% python3 -q
>>> import numpy as np
>>> import numpy.linalg as la
>>> np.set_printoptions(precision=2, suppress=True, linewidth=100, legacy="1.25")
>>> def rnd(a):
...     return np.round(a, 2) + 0
... 
>>> X = np.load("mat.npy")
>>> print(X)
[[1 1]
 [2 1]
 [2 0]
 [5 3]]
>>> Q, r_ = la.qr(X)
>>> print(rnd(Q))
[[-0.17  0.39]
 [-0.34 -0.05]
 [-0.34 -0.87]
 [-0.86  0.29]]
>>> print(rnd(abs(r_[0, 0])), rnd(la.norm(X[:, 0])))
5.83 5.83
>>> print(rnd(np.trace(Q @ Q.T)))
2.0
>>> print(rnd(r_))
[[-5.83 -3.09]
 [ 0.    1.21]]
>>> print(rnd(Q.T @ Q))
[[1. 0.]
 [0. 1.]]
>>> print(rnd(Q @ r_))
[[1. 1.]
 [2. 1.]
 [2. 0.]
 [5. 3.]]
>>> print(rnd(la.eigvals(r_).sum().real))
-4.62
>>> print(rnd(la.det(r_.T)))
-7.07
>>> print(rnd(np.einsum("ij,ji->", r_, r_)))
35.47
>>> print(rnd(np.poly(r_)))
[ 1.    4.62 -7.07]
>>> print(X.mean(axis=0))
[2.5  1.25]
>>> print(np.count_nonzero(X))
7
>>> print(np.diff(X, axis=0))
[[ 1  0]
 [ 0 -1]
 [ 3  3]]
>>> print(rnd(la.svd(X, compute_uv=False)))
[6.62 1.07]
>>> print(rnd(la.norm(X)))
6.71
>>> print(la.matrix_rank(X))
2
>>> print(X.sum(axis=1))
[2 3 2 8]
>>> la.rank(X)
Traceback (most recent call last):
  File "<python-input-24>", line 1, in <module>
    la.rank(X)
    ^^^^^^^
AttributeError: module 'numpy.linalg' has no attribute 'rank'
>>> A2 = np.array([[0.3, 1.3], [0.6, -1.1], [-0.2, -0.8]])
>>> C = np.array([[1.0, 0.3, 0.9, 1.1, -0.1, 1.1], [1.6, 0.0, -0.6, 0.0, 0.6, 0.0]])
>>> m1 = A2 @ C
>>> print(rnd(m1))
[[ 2.38  0.09 -0.51  0.33  0.75  0.33]
 [-1.16  0.18  1.2   0.66 -0.72  0.66]
 [-1.48 -0.06  0.3  -0.22 -0.46 -0.22]]
>>> left, sv, Vt = la.svd(m1)
>>> evecs = Vt[:(sv > 1e-8).sum()]
>>> rng = np.random.default_rng(895653)
>>> x0 = m1[2] + 5 * m1[0] + rng.integers(2) * np.eye(6)[5]
>>> print(rnd(x0))
[10.42  0.39 -2.25  1.43  3.29  2.43]
>>> print(rnd(evecs.T @ evecs))
[[ 0.85  0.04 -0.15  0.14  0.26  0.14]
 [ 0.04  0.02  0.08  0.08 -0.02  0.08]
 [-0.15  0.08  0.4   0.3  -0.19  0.3 ]
 [ 0.14  0.08  0.3   0.3  -0.08  0.3 ]
 [ 0.26 -0.02 -0.19 -0.08  0.13 -0.08]
 [ 0.14  0.08  0.3   0.3  -0.08  0.3 ]]
>>> print(la.matrix_rank(np.vstack([m1, x0])))
3
>>> print(la.matrix_rank(m1, rtol=0.1))
2
>>> A2 = m1 / np.sqrt((m1 ** 2).mean(axis=1, keepdims=True))
>>> print(rnd(la.norm(A2, axis=1)))
[2.45 2.45 2.45]
>>> arr = np.load("w.npy")
>>> print(arr)
[[-35.08 -37.03 -23.4 ]
 [-31.81 -33.57 -21.26]
 [-29.07 -30.66 -19.46]
 [-28.72 -30.29 -19.23]
 [-25.15 -26.5  -16.88]
 [-23.97 -25.24 -16.09]
 [-16.72 -17.51 -11.28]
 [-14.47 -15.1   -9.76]
 [-11.29 -11.69  -7.62]
 [ -8.47  -8.66  -5.7 ]
 [ -8.44  -8.62  -5.68]
 [ -5.84  -5.82  -3.89]
 [ -4.72  -4.62  -3.11]
 [ -3.53  -3.35  -2.28]
 [ -2.69  -2.46  -1.69]
 [ -2.67  -2.44  -1.68]
 [ -2.12  -1.87  -1.29]
 [ -1.3   -1.07  -0.74]
 [ -1.04  -0.83  -0.57]
 [ -0.52  -0.4   -0.27]
 [ -0.02  -0.02  -0.01]
 [  0.06   0.04   0.03]
 [  0.89   0.67   0.43]
 [  2.13   1.63   1.02]
 [  2.38   1.82   1.14]
 [ 23.02  19.86  11.82]
 [ 27.09  23.56  14.01]
 [ 30.24  26.43  15.71]
 [ 30.88  27.02  16.05]
 [ 34.27  30.14  17.89]
 [ 35.08  30.88  18.33]
 [ 35.73  31.48  18.69]]
>>> Xs = (arr - arr.mean(axis=0)) / arr.std(axis=0)
>>> print(rnd(Xs.std(axis=0)))
[1. 1. 1.]
>>> print(np.argwhere(np.abs(Xs) > 2))
[]
>>> beta = la.lstsq(np.delete(Xs, 1, axis=1), Xs[:, 1])[0]
>>> print(rnd(beta))
[0.23 0.77]
>>> print(np.abs(beta).argmax())
1
>>> Xs = arr - arr.mean(axis=1)
Traceback (most recent call last):
  File "<python-input-47>", line 1, in <module>
    Xs = arr - arr.mean(axis=1)
         ~~~~^~~~~~~~~~~~~~~~~~
ValueError: operands could not be broadcast together with shapes (32,3) (32,) 
>>> Xs = arr - arr.mean(axis=0)
>>> left, sv, Vt = la.svd(Xs, full_matrices=False)
>>> print(np.abs(Vt[0]).argmax())
0
>>> print(np.abs(left[:, 0]).argmax())
31
>>> print(rnd(sv))
[169.72   6.02   0.48]
>>> print(np.searchsorted(np.cumsum(sv ** 2) / (sv ** 2).sum(), 0.9) + 1)
1
>>> print(rnd((sv ** 2).sum() ** 2 / (sv ** 4).sum()))
1.0
>>> Q, evecs = la.qr(arr[:, :2])[0], la.qr(arr[:, 2:])[0]
>>> sv = la.svd(Q.T @ evecs, compute_uv=False)
>>> print((sv > 0.9).sum())
1
>>> print(rnd(sv))
[1.]
>>> x0 = np.array([1, -3, 0])
>>> print(arr @ np.eye(3)[2])
[-23.4  -21.26 -19.46 -19.23 -16.88 -16.09 -11.28  -9.76  -7.62  -5.7   -5.68  -3.89  -3.11  -2.28
  -1.69  -1.68  -1.29  -0.74  -0.57  -0.27  -0.01   0.03   0.43   1.02   1.14  11.82  14.01  15.71
  16.05  17.89  18.33  18.69]
>>> print(la.norm(arr @ x0) <= la.norm(arr, 2) * la.norm(x0) + 1e-9)
True
>>> print((arr @ x0).argmax())
0
>>> A2 = np.array([[1, 1], [1, -1]])
>>> J = np.kron(A2, np.kron(A2, A2))[rng.permutation(8)][:2]
>>> print(J)
[[ 1 -1 -1  1  1 -1 -1  1]
 [ 1  1 -1 -1  1  1 -1 -1]]
>>> u = np.array([7, 7])
>>> print(np.cross(J[0, :3], J[1, :3]))
[2 0 2]
>>> print(np.array([np.convolve(row, u, "same") for row in J]))
[[  7   0 -14   0  14   0 -14   0]
 [  7  14   0 -14   0  14   0 -14]]
>>> print(np.correlate(J[0], J[1], "full"))
[-1  0  3  0 -5  0  7  0 -7  0  5  0 -3  0  1]
>>> x0 = np.array([2, 1, 0, 2, 1, 1, 1, 0])
>>> a = np.maximum(J @ x0, 0)
>>> print(J.T @ a)
[ 4  0 -4  0  4  0 -4  0]
>>> print(np.maximum(J @ x0, 0) - np.maximum(-J @ x0, 0))
[2 2]
>>> print(J * (a > 1e-9)[:, None])
[[ 1 -1 -1  1  1 -1 -1  1]
 [ 1  1 -1 -1  1  1 -1 -1]]
>>> K = np.load("m.npy")
>>> print(K)
[[0. 0. 3.]
 [0. 0. 2.]
 [3. 2. 0.]]
>>> labels = rng.permutation(3)
>>> print(labels)
[1 0 2]
>>> A2 = K[labels][:, labels]
>>> print(A2)
[[0. 0. 2.]
 [0. 0. 3.]
 [2. 3. 0.]]
>>> print(rnd(np.sort(np.abs(la.eigvals(A2)))))
[0.   3.61 3.61]
>>> print(rnd(la.det(A2)), rnd(la.det(K[labels])))
0.0 0.0
>>> A2 = J / la.norm(J, axis=1, keepdims=True)
>>> G = A2 @ A2.T
>>> print(np.argwhere(np.triu(np.abs(G) > 0.95, 1)))
[]
>>> print(rnd(la.norm(A2, axis=1)))
[1. 1.]
>>> print((np.abs(G) > 0.9).astype(int))
[[1 0]
 [0 1]]
>>> print((G - 2 * np.eye(2)).round(6).argmax(axis=1))
[1 0]
>>> print(rnd(G[1]))
[0. 1.]
>>> print(rnd(G))
[[1. 0.]
 [0. 1.]]
>>> r = la.matrix_rank(K)
>>> print(r)
2
>>> ns = la.svd(K)[2][r:].T
>>> print([int(la.matrix_rank(K[:i])) for i in range(1, len(K) + 1)])
[1, 1, 2]
>>> print(rnd(ns[:, 0] / ns[np.abs(ns[:, 0]).round(6).argmax(), 0]))
[-0.67  1.    0.  ]
>>> print(K @ ns)
[[0.]
 [0.]
 [0.]]
>>> print(rnd(ns @ ns.T))
[[ 0.31 -0.46  0.  ]
 [-0.46  0.69  0.  ]
 [ 0.    0.    0.  ]]
>>> print([int(la.matrix_rank(np.delete(K, i, axis=0))) for i in range(3)])
[2, 2, 1]
>>> print(np.allclose(K @ ns, 0))
True
>>> A2 = np.array([[1, 1, 0], [0, 2, 0], [1, 1, 2]])
>>> mat = np.triu(A2)
>>> print(mat)
[[1 1 0]
 [0 2 0]
 [0 0 2]]
>>> A2 = la.inv(mat)
>>> print(rnd(la.slogdet(mat)[0]))
1.0
>>> print(rnd(la.inv(A2)))
[[1. 1. 0.]
 [0. 2. 0.]
 [0. 0. 2.]]
>>> u, r1 = mat[0], mat[2]
>>> print(u @ u)
2
>>> p = (u @ r1) / (u @ u) * u
>>> print(r1 - p)
[0. 0. 2.]
>>> A2 = np.array([[5, 0, 0], [5, 2, 2]])
>>> C = np.kron(A2, X)
>>> print(la.matrix_rank(C))
4
>>> F = np.array([[0, 0, 0, 0, -2],
...     [-2, 0, 0, 0, 0],
...     [0, 0, -1, 0, 0],
...     [0, 2, 0, 0, 0],
...     [0, 0, 0, 2, 0]])
>>> ang = np.radians(180)
>>> r_ = np.eye(5)
>>> r_[2, 2] = r_[3, 3] = np.cos(ang)
>>> r_[2, 3], r_[3, 2] = -np.sin(ang), np.sin(ang)
>>> print(rnd(r_))
[[ 1.  0.  0.  0.  0.]
 [ 0.  1.  0.  0.  0.]
 [ 0.  0. -1.  0.  0.]
 [ 0.  0.  0. -1.  0.]
 [ 0.  0.  0.  0.  1.]]
>>> A2 = F @ r_.T
>>> print(np.allclose(la.norm(F, axis=1), la.norm(A2, axis=1)))
True
>>> print(np.allclose(F @ F.T, A2 @ A2.T))
True
>>> print(rnd(la.svd(F, compute_uv=False)), rnd(la.svd(A2, compute_uv=False)))
[2. 2. 2. 2. 1.] [2. 2. 2. 2. 1.]
>>> print(rnd(la.det(r_)), np.trace(r_))
1.0 1.0
>>> print(F.T @ F)
[[4 0 0 0 0]
 [0 4 0 0 0]
 [0 0 1 0 0]
 [0 0 0 4 0]
 [0 0 0 0 4]]
>>> print(rnd(la.svd(F, compute_uv=False)))
[2. 2. 2. 2. 1.]
>>> P = np.triu(np.array([[1, 0, 0, 0, 0],
...     [1, 2, 0, 1, 2],
...     [0, 0, 0, 2, 1],
...     [1, 2, 1, 0, 2],
...     [0, 1, 2, 0, 0]]), 1) + np.eye(5)
>>> A2 = P @ F @ la.inv(P)
>>> print(rnd(la.det(A2)))
16.0
>>> print(np.trace(A2), np.trace(F))
-1.0 -1
>>> print(rnd(np.poly(A2)))
[  1.   1.   0.   0. -16. -16.]
>>> A = np.array([[-2, -9], [-9, 8]])
>>> w, evecs = la.eig(A)
>>> print(rnd(np.prod(w)))
-97.0
>>> print(rnd(np.sort(la.eigvals(A @ A))))
[ 53.23 176.77]
>>> w, evecs = la.eigh(A)
>>> print(rnd(evecs.T @ evecs))
[[1. 0.]
 [0. 1.]]
>>> print(np.unique(w.round(6) + 0, return_counts=True)[1])
[1 1]
>>> print(rnd(evecs.T @ A @ evecs))
[[-7.3  0. ]
 [ 0.  13.3]]
>>> print(rnd(evecs @ np.diag(w) @ evecs.T))
[[-2. -9.]
 [-9.  8.]]
